$ python -q
>>> import numpy as np
>>> np.set_printoptions(suppress=True, linewidth=160)
>>> tidy = lambda a: np.round(a, 3) + 0
>>> feats = np.load("data.npy")
>>> tidy(feats)
array([[ 0.402, -0.31 ,  0.38 ],
       [-0.31 ,  0.839,  0.197],
       [ 0.38 ,  0.197,  0.759]])
>>> # equal to its transpose
>>> np.linalg.cond(feats) > 100
np.True_
>>> tidy(np.linalg.norm(feats, 2) / np.linalg.norm(feats))
np.float64(0.707)
>>> [round(float(x), 3) for x in np.linalg.svd(feats, compute_uv=False)[:3]]
[1.0, 1.0, 0.0]
>>> data = np.load("test3.npy")
>>> data
array([[0, 1, 0],
       [1, 0, 0],
       [0, 0, 1]])
>>> # row-stochastic, so 1 is an eigenvalue
>>> (data != 0).astype(int)
array([[0, 1, 0],
       [1, 0, 0],
       [0, 0, 1]])
>>> np.flatnonzero(np.linalg.matrix_power((data != 0) + (data.T != 0) + np.eye(3), 3)[1])
array([0, 1])
>>> tidy(np.sort(np.linalg.eigvals(data).real))
array([-1.,  1.,  1.])
>>> x0 = np.array([-2, 0, 2])
>>> tidy(np.linalg.inv(data))
array([[0., 1., 0.],
       [1., 0., 0.],
       [0., 0., 1.]])
>>> tidy(np.linalg.det(data))
np.float64(-1.0)
>>> data.T @ (data @ x0)
array([-2,  0,  2])
>>> W1 = np.array([[0, 0, 1, -2, -4, -3], [-4, 5, 2, -1, 1, -5], [-2, 2, -2, -3, -4, 2]])
>>> beta = np.array([2, 0, 3, 5, 2, 5])
>>> hid = np.maximum(data @ W1 + beta, 0)
>>> tidy((hid > 0).mean(axis=0))
array([0.333, 0.667, 1.   , 1.   , 0.333, 0.667])
>>> np.linalg.matrix_rank(hid)
np.int64(3)
>>> hid
array([[0, 5, 5, 4, 3, 0],
       [2, 0, 4, 3, 0, 2],
       [0, 2, 1, 2, 0, 7]])
>>> (hid > 0).astype(int)
array([[0, 1, 1, 1, 1, 0],
       [1, 0, 1, 1, 0, 1],
       [0, 1, 1, 1, 0, 1]])
>>> C = np.array([[-1, 2, -2],
...     [0, -1, -2],
...     [0, 1, 1],
...     [2, 0, 1],
...     [1, 0, -1],
...     [2, 1, -2]])
>>> W1 @ C
array([[-14,  -2,   9],
       [ -7, -16,   8],
       [ -4,  -6,  -5]])
>>> (hid @ C).round(6).argmax(axis=1)
array([0, 1, 0])
>>> hid @ C
array([[ 11,   0,  -4],
       [  8,  10,  -1],
       [ 18,   6, -15]])
>>> A2 = hid / np.linalg.norm(hid, axis=1, keepdims=True)
>>> C2 = A2 @ A2.T
>>> (C2 - 2 * np.eye(3)).round(6).argmax(axis=1)
array([1, 0, 1])
>>> tidy(np.linalg.norm(A2, axis=1))
array([1., 1., 1.])
>>> tidy(C2)
array([[1.   , 0.643, 0.349],
       [0.643, 1.   , 0.549],
       [0.349, 0.549, 1.   ]])
